>>> import numpy as np
>>> from numpy import linalg as LA
>>> np.set_printoptions(suppress=True, linewidth=100)
>>> out = np.array([[1, 3], [-4, 1], [-2, -4]])
>>> m1 = np.block([[np.zeros((3, 3)), out], [out.T, np.zeros((2, 2))]])
>>> m1
array([[ 0.,  0.,  0.,  1.,  3.],
       [ 0.,  0.,  0., -4.,  1.],
       [ 0.,  0.,  0., -2., -4.],
       [ 1., -4., -2.,  0.,  0.],
       [ 3.,  1., -4.,  0.,  0.]])
>>> U, s, vt = LA.svd(m1)
>>> s.round(2) + 0
array([5.56, 5.56, 4.01, 4.01, 0.  ])
>>> out = U[:, :4] @ np.diag(s[:4]) @ vt[:4]
>>> np.round(LA.norm(m1 - out) / LA.norm(m1), 2)
np.float64(0.0)
>>> round(float(LA.norm(m1 - out, 2)), 2), np.round(s[4], 2)
(0.0, np.float64(0.0))
>>> LA.matrix_rank(out)
np.int64(4)
>>> out.round(2) + 0
array([[ 0.,  0.,  0.,  1.,  3.],
       [ 0.,  0.,  0., -4.,  1.],
       [ 0.,  0.,  0., -2., -4.],
       [ 1., -4., -2.,  0.,  0.],
       [ 3.,  1., -4.,  0.,  0.]])
>>> np.round(np.abs(m1 - out).max(), 2)
np.float64(0.0)
>>> np.round(LA.svd(m1, compute_uv=False), 2) + 0
array([5.56, 5.56, 4.01, 4.01, 0.  ])
>>> m1.sum(axis=1)
array([ 4., -3., -6., -5.,  0.])
>>> np.abs(m1).max()
np.float64(4.0)
>>> np.unravel_index(np.abs(m1).argmax(), m1.shape)
(np.int64(1), np.int64(3))
>>> m1.mean(axis=0)
array([ 0.8, -0.6, -1.2, -1. ,  0. ])
>>> m1.sum(axis=0)
array([ 4., -3., -6., -5.,  0.])
>>> LA.matrix_rank(m1)
np.int64(4)
>>> np.count_nonzero(m1)
np.int64(12)
>>> out = m1 / np.sqrt((m1 ** 2).mean(axis=1, keepdims=True))
>>> np.round(m1 - m1.mean(axis=1, keepdims=True), 2)
array([[-0.8, -0.8, -0.8,  0.2,  2.2],
       [ 0.6,  0.6,  0.6, -3.4,  1.6],
       [ 1.2,  1.2,  1.2, -0.8, -2.8],
       [ 2. , -3. , -1. ,  1. ,  1. ],
       [ 3. ,  1. , -4. ,  0. ,  0. ]])
>>> LA.matrix_rank(m1 - m1.mean(axis=1, keepdims=True))
np.int64(4)
